$ python3 -q
>>> import numpy as np
>>> import numpy.linalg as la
>>> np.set_printoptions(precision=4, suppress=True, linewidth=160)
>>> def rnd(a):
...     return np.round(a, 4) + 0
... 
>>> feats = np.load("layer10.npy")
>>> print(rnd(feats))
[[-0.7144 -0.1781  0.0279  0.6432  0.2082]
 [ 0.1021  0.003  -0.5499 -0.1271  0.8192]
 [-0.6124  0.6122 -0.0525 -0.496  -0.0381]
 [-0.1021 -0.3179  0.7368 -0.3789  0.4496]
 [ 0.3062  0.7017  0.389   0.4249  0.2864]]
>>> # columns are unit length and at right angles
>>> print(rnd(la.eigvals(feats).sum().real))
-0.8565
>>> print(rnd(np.poly(feats)))
[ 1.      0.8565 -0.0548  0.0548 -0.8565 -1.    ]
>>> print(rnd(la.eigvals(feats)))
[ 1.    +0.j      0.0506+0.9987j  0.0506-0.9987j -0.9789+0.2044j -0.9789-0.2044j]
>>> print(rnd(la.det(feats.T)))
1.0
>>> q, Rm = la.qr(feats)
>>> print(q.shape, Rm.shape)
(5, 5) (5, 5)
>>> print(rnd(q))
[[-0.7144 -0.1781  0.0279  0.6432  0.2082]
 [ 0.1021  0.003  -0.5499 -0.1271  0.8192]
 [-0.6124  0.6122 -0.0525 -0.496  -0.0381]
 [-0.1021 -0.3179  0.7368 -0.3789  0.4496]
 [ 0.3062  0.7017  0.389   0.4249  0.2864]]
>>> print(rnd(Rm))
[[1. 0. 0. 0. 0.]
 [0. 1. 0. 0. 0.]
 [0. 0. 1. 0. 0.]
 [0. 0. 0. 1. 0.]
 [0. 0. 0. 0. 1.]]
>>> print(rnd(np.abs(np.diag(Rm))))
[1. 1. 1. 1. 1.]
>>> print(rnd(np.trace(feats)))
-0.8565
>>> feats.inv()
Traceback (most recent call last):
  File "<python-input-17>", line 1, in <module>
    feats.inv()
    ^^^^^^^^^
AttributeError: 'numpy.ndarray' object has no attribute 'inv'
>>> print(rnd(np.abs(la.eigvals(feats)).max()))
1.0
>>> la.determinant(feats)
Traceback (most recent call last):
  File "<python-input-19>", line 1, in <module>
    la.determinant(feats)
    ^^^^^^^^^^^^^^
AttributeError: module 'numpy.linalg' has no attribute 'determinant'
>>> print(np.allclose(feats, feats.T))
False
>>> print(rnd(np.sort(np.abs(la.eigvals(feats)))))
[1. 1. 1. 1. 1.]
>>> print(rnd((feats - feats.T) / 2))
[[ 0.     -0.1401  0.3201  0.3726 -0.049 ]
 [ 0.1401  0.     -0.581   0.0954  0.0587]
 [-0.3201  0.581   0.     -0.6164 -0.2135]
 [-0.3726 -0.0954  0.6164  0.      0.0124]
 [ 0.049  -0.0587  0.2135 -0.0124  0.    ]]
>>> u = np.array([-1, -2, 2, 2, 1])
>>> Y = feats + np.outer(u, np.eye(5)[4])
>>> print(la.matrix_rank(Y - feats))
1
>>> print(la.matrix_rank(la.inv(Y) - la.inv(feats), tol=1e-8))
1
>>> print(rnd(feats @ feats.T))
[[1. 0. 0. 0. 0.]
 [0. 1. 0. 0. 0.]
 [0. 0. 1. 0. 0.]
 [0. 0. 0. 1. 0.]
 [0. 0. 0. 0. 1.]]
>>> print(rnd(feats[:, 1] @ feats[:, 3]))
0.0
>>> print(rnd(la.norm(feats, axis=0)))
[1. 1. 1. 1. 1.]
